In [1]: import numpy as np

In [2]: np.set_printoptions(precision=2, suppress=True, linewidth=100, sign=" ")

In [3]: def rd(a):
   ...:     return np.round(a, 2) + 0
   ...: 

In [4]: M = np.loadtxt("run11.csv", delimiter=",")

In [5]: print(M)
[[-2.94 -0.97  7.04  5.81 -1.1  -1.07 -1.25 -1.06  1.45]
 [-3.99 -3.13 -2.92 -4.12  4.47  0.28  0.89 -3.91 -3.55]
 [-4.2   1.78  2.35  0.85 -5.55  4.27  1.58  2.38 -3.96]
 [ 2.79 -0.66  5.43  1.75 -0.26 -5.12 -3.24  1.77  4.4 ]
 [ 1.51 -3.35 -4.48  5.36  2.91 -2.29  1.15 -3.09  3.62]
 [ 3.19  2.41  2.13  0.63  7.82 -1.53 -1.21  3.75  0.19]
 [ 2.06 -5.37 -0.5  -3.15 -3.32  4.76 -2.99 -2.56  2.75]
 [ 2.66  0.75  3.19 -1.75  4.51 -1.7   6.96  2.67 -0.52]
 [-1.06  3.67 -5.98 -2.36 -6.01 -0.3  -0.47 -2.6  -0.96]
 [-0.96  1.37 -6.88 -0.15 -4.43 -4.57 -1.5  -1.78  1.99]
 [-0.28  4.26 -1.68  6.12 -2.81  1.7   1.76  1.59  5.02]
 [-2.12  2.45 -3.85  0.73 -7.27 -0.48 -3.06  2.44 -2.39]
 [ 4.45  3.44  4.42  3.26  0.61  3.13  3.17 -2.24  3.61]
 [-0.28  4.92  3.23 -6.78  1.75  0.51 -3.07 -0.66 -2.49]
 [-2.24  1.42  4.08  3.82  1.21 -4.86 -0.52  4.07  4.45]
 [ 3.57  3.95  1.75 -4.22 -3.33  0.79  6.   -0.23  1.76]
 [-2.14 -1.58  0.15  4.26 -2.56  1.1  -3.51  1.5   7.24]
 [-0.43 -1.76 -3.35 -2.55 -4.   -3.27  6.39 -3.3   0.78]
 [-0.47 -0.56  2.07  1.23  5.36  4.94  2.3  -5.54 -2.13]
 [-4.97 -0.73  2.23  1.17 -4.87 -5.87  2.11  2.38 -0.23]
 [-0.06 -4.91  3.36  0.65 -2.37 -5.75  3.86 -1.   -3.1 ]
 [-1.94 -3.98 -2.23  0.49  6.08  3.31 -0.41  2.65  4.47]
 [-3.09  1.36 -1.9  -5.32  1.11 -4.36  1.89 -5.68 -0.79]
 [ 1.2   5.44 -2.4  -4.86  4.88  2.93 -1.57  1.2   1.8 ]
 [ 2.26 -3.03 -3.88 -1.36  0.46  2.55  1.24  6.2   4.7 ]
 [-3.21  2.51  1.24 -2.89  4.34 -7.24  1.18 -0.6  -0.7 ]
 [ 3.98 -2.43 -1.55 -7.34  1.22 -1.1  -2.38 -1.94  3.13]
 [-5.18 -0.85  2.54 -1.23  2.48 -0.87  5.6   1.49  4.91]
 [ 0.81 -2.02  2.97  7.15 -2.77 -4.68  1.95 -1.02 -0.96]
 [-3.76  5.18  0.53  2.21  6.    1.78 -0.27  3.07 -2.27]
 [-4.99  1.01 -1.5   2.16 -1.32 -0.48 -3.94  3.79  5.94]
 [-6.36  0.81 -0.38  5.31 -4.17 -0.03 -1.97  2.93 -0.76]]

In [6]: W2 = M[[7, 18]].astype(float)

In [7]: for _ in range(3):
   ...:     idx = np.linalg.norm(M[:, None] - W2, axis=-1).argmin(axis=1)
   ...:     W2 = np.array([M[idx == j].mean(axis=0) for j in range(2)])
   ...: 

In [8]: print(idx)
[ 1  1  1  0  1  0  1  0  0  0  1  1  1  0  0  0  1  0  1  0  0  1  0  0  0  0  0  0  1  1  1  1]

In [9]: print(np.abs(W2[1] - W2[0]).argmax())
3

In [10]: print(rd(W2))
[[-0.11  0.79  0.19 -1.93  0.27 -2.34  1.25  0.34  1.14]
 [-1.62 -0.14  0.13  2.51 -0.36  1.08 -0.31  0.06  1.21]]

In [11]: print(np.bincount(idx))
[ 17  15]

In [12]: J = np.array([[-0.9, -2.0, 0.9, 0.0, -0.1, 0.4, 1.8],
    ...:     [0.0, -1.6, 0.2, 1.6, 0.1, 0.2, 0.8],
    ...:     [0.1, 0.5, 0.1, -1.0, 0.1, 0.4, -0.9],
    ...:     [-0.1, -1.2, 1.6, 0.6, -2.0, 2.3, -0.8],
    ...:     [-1.1, -0.1, -0.6, 0.5, 0.3, -0.3, 0.0]])

In [13]: J[:, 4] *= 5

In [14]: print(J)
[[ -0.9  -2.    0.9   0.   -0.5   0.4   1.8]
 [  0.   -1.6   0.2   1.6   0.5   0.2   0.8]
 [  0.1   0.5   0.1  -1.    0.5   0.4  -0.9]
 [ -0.1  -1.2   1.6   0.6 -10.    2.3  -0.8]
 [ -1.1  -0.1  -0.6   0.5   1.5  -0.3   0. ]]

In [15]: other = J / np.linalg.norm(J, axis=1, keepdims=True)

In [16]: C2 = other @ other.T

In [17]: print((np.abs(C2) > 0.9).astype(int))
[[ 1  0  0  0  0]
 [ 0  1  0  0  0]
 [ 0  0  1  0  0]
 [ 0  0  0  1  0]
 [ 0  0  0  0  1]]

In [18]: print((C2 - 2 * np.eye(5)).round(6).argmax(axis=1))
[ 1  0  4  0  1]

In [19]: print(rd(np.linalg.norm(other, axis=1)))
[ 1.  1.  1.  1.  1.]

In [20]: x0 = np.array([9, 4, 5, 1, 8, 9, 0, 8, 2])

In [21]: rhs = M @ x0

In [22]: print(rd(np.linalg.solve(M.T @ M, M.T @ rhs)))
[ 9.  4.  5.  1.  8.  9.  0.  8.  2.]

In [23]: rng = np.random.default_rng(10483)

In [24]: rhs = rhs + 0.1 * rng.normal(size=32)

In [25]: print(rd(rhs))
[ -13.25  -67.24  -12.97   26.02  -31.56  128.88   -7.26   82.28 -100.62 -124.48   27.76  -75.51
  101.46   34.68   17.34   34.51   -4.71 -116.4    43.93 -108.69  -87.69   64.46 -114.67   94.32
   73.    -51.95    1.66   -4.72  -53.08   75.81  -18.7   -62.31]

In [26]: b, *_ = np.linalg.lstsq(M, rhs)

In [27]: print(rd(M.T @ (rhs - M @ b)))
[ 0.  0.  0.  0.  0.  0.  0.  0.  0.]

In [28]: print(rd(b))
[ 8.99  4.    4.99  1.01  8.01  8.99  0.    8.    2.  ]

In [29]: print(b.round())
[ 9.  4.  5.  1.  8.  9. -0.  8.  2.]

In [30]: print(rd(np.linalg.norm(rhs - M @ b)))
0.48

In [31]: print([round(float(np.linalg.norm(np.linalg.solve(M.T @ M + lam * np.eye(9), M.T @ rhs))), 2) for lam in (0, 1, 10, 100)])
[18.33, 18.28, 17.89, 14.88]

In [32]: other = np.array([[1, 2], [3, 0], [2, 2], [2, 3], [0, 2], [1, 0], [0, 0]])

In [33]: print(rd(J @ other))
[[ -4.7  -1. ]
 [ -1.    6.2]
 [  0.2  -1.6]
 [  3.  -15.2]
 [ -1.9   1.1]]

In [34]: print(np.vstack([J, other.T]).shape)
(7, 7)

In [35]: m1 = np.eye(6, dtype=int)[rng.permutation(6)] * np.array([5, 4, 0, 3, 0, 1])

In [36]: print(m1)
[[ 0  0  0  3  0  0]
 [ 5  0  0  0  0  0]
 [ 0  0  0  0  0  0]
 [ 0  0  0  0  0  1]
 [ 0  4  0  0  0  0]
 [ 0  0  0  0  0  0]]

In [37]: O, evecs = np.linalg.qr(M[:, :8])[0], np.linalg.qr(M[:, 8:])[0]

In [38]: sigma = np.linalg.svd(O.T @ evecs, compute_uv=False)

In [39]: print(rd(np.linalg.norm(O @ O.T - evecs @ evecs.T, 2)))
1.0

In [40]: print(rd(np.degrees(np.arccos(sigma.clip(0, 1)))))
[ 63.95]

In [41]: print(rd(sigma))
[ 0.44]

In [42]: print((sigma > 0.9).sum())
0

In [43]: print(np.flatnonzero(np.linalg.matrix_power((m1 != 0) + (m1.T != 0) + np.eye(6), 6)[5]))
[ 0  1  3  4  5]

In [44]: print(m1 @ m1)
[[  0   0   0   0   0   3]
 [  0   0   0  15   0   0]
 [  0   0   0   0   0   0]
 [  0   0   0   0   0   0]
 [ 20   0   0   0   0   0]
 [  0   0   0   0   0   0]]

In [45]: print((np.linalg.matrix_power((m1 != 0) + (m1.T != 0) + np.eye(6), 6) > 0).astype(int))
[[ 1  1  0  1  1  1]
 [ 1  1  0  1  1  1]
 [ 0  0  1  0  0  0]
 [ 1  1  0  1  1  1]
 [ 1  1  0  1  1  1]
 [ 1  1  0  1  1  1]]

In [46]: print(rd(np.sort(np.linalg.eigvals(m1).real)))
[ 0.  0.  0.  0.  0.  0.]

In [47]: print((m1 != 0).astype(int))
[[ 0  0  0  1  0  0]
 [ 1  0  0  0  0  0]
 [ 0  0  0  0  0  0]
 [ 0  0  0  0  0  1]
 [ 0  1  0  0  0  0]
 [ 0  0  0  0  0  0]]

In [48]: blk = np.stack([m1, -2 * m1, m1[::-1]])

In [49]: print(np.einsum("bij,cij->bc", blk, blk))
[[  51 -102    0]
 [-102  204    0]
 [   0    0   51]]

In [50]: print(blk.shape)
(3, 6, 6)

In [51]: print(np.linalg.matrix_rank(blk))
[ 4  4  4]

In [52]: print(rd(np.linalg.det(blk)))
[ 0.  0.  0.]

In [53]: print(blk.sum(axis=0))
[[ 0  0  0 -3  0  0]
 [-5  4  0  0  0  0]
 [ 0  0  0  0  0  1]
 [ 0  0  0  0  0 -1]
 [ 5 -4  0  0  0  0]
 [ 0  0  0  3  0  0]]

In [54]: F = np.abs(np.array([[3, 2, 0], [2, -3, 0], [0, -2, 2]])) + np.eye(3)

In [55]: F = F / F.sum(axis=1, keepdims=True)

In [56]: print(rd(F))
[[ 0.67  0.33  0.  ]
 [ 0.33  0.67  0.  ]
 [ 0.    0.4   0.6 ]]

In [57]: evals, evecs = np.linalg.eig(F)

In [58]: print(rd(np.prod(evals)))
0.2

In [59]: print(F @ evecs[:, 0] - evals[0] * evecs[:, 0])
[ 0.  0.  0.]

In [60]: Xc = M - M.mean(axis=0)

In [61]: evecs = np.linalg.svd(Xc)[2][:3]

In [62]: other = Xc - Xc @ evecs.T @ evecs

In [63]: print(rd(other.std(axis=0)))
[ 2.67  2.95  1.87  1.61  1.44  2.39  2.35  2.22  2.22]

In [64]: w1 = np.array([[-1, 5, -7, -2], [-6, 6, 9, 2], [4, 9, 3, -2]])

In [65]: b = np.array([1, 0, 1, 0])

In [66]: H = np.maximum(F @ w1 + b, 0)

In [67]: print(rd(H))
[[ 0.    5.33  0.    0.  ]
 [ 0.    5.67  4.67  0.67]
 [ 1.    7.8   6.4   0.  ]]

In [68]: print((H > 0).astype(int))
[[ 0  1  0  0]
 [ 0  1  1  1]
 [ 1  1  1  0]]

In [69]: print(np.linalg.matrix_rank(H))
3

In [70]: W2 = np.array([[1, 0, 1], [2, 2, 2], [0, 0, 0], [1, 1, 2]])

In [71]: print((H @ W2).round(6).argmax(axis=1))
[ 0  2  0]
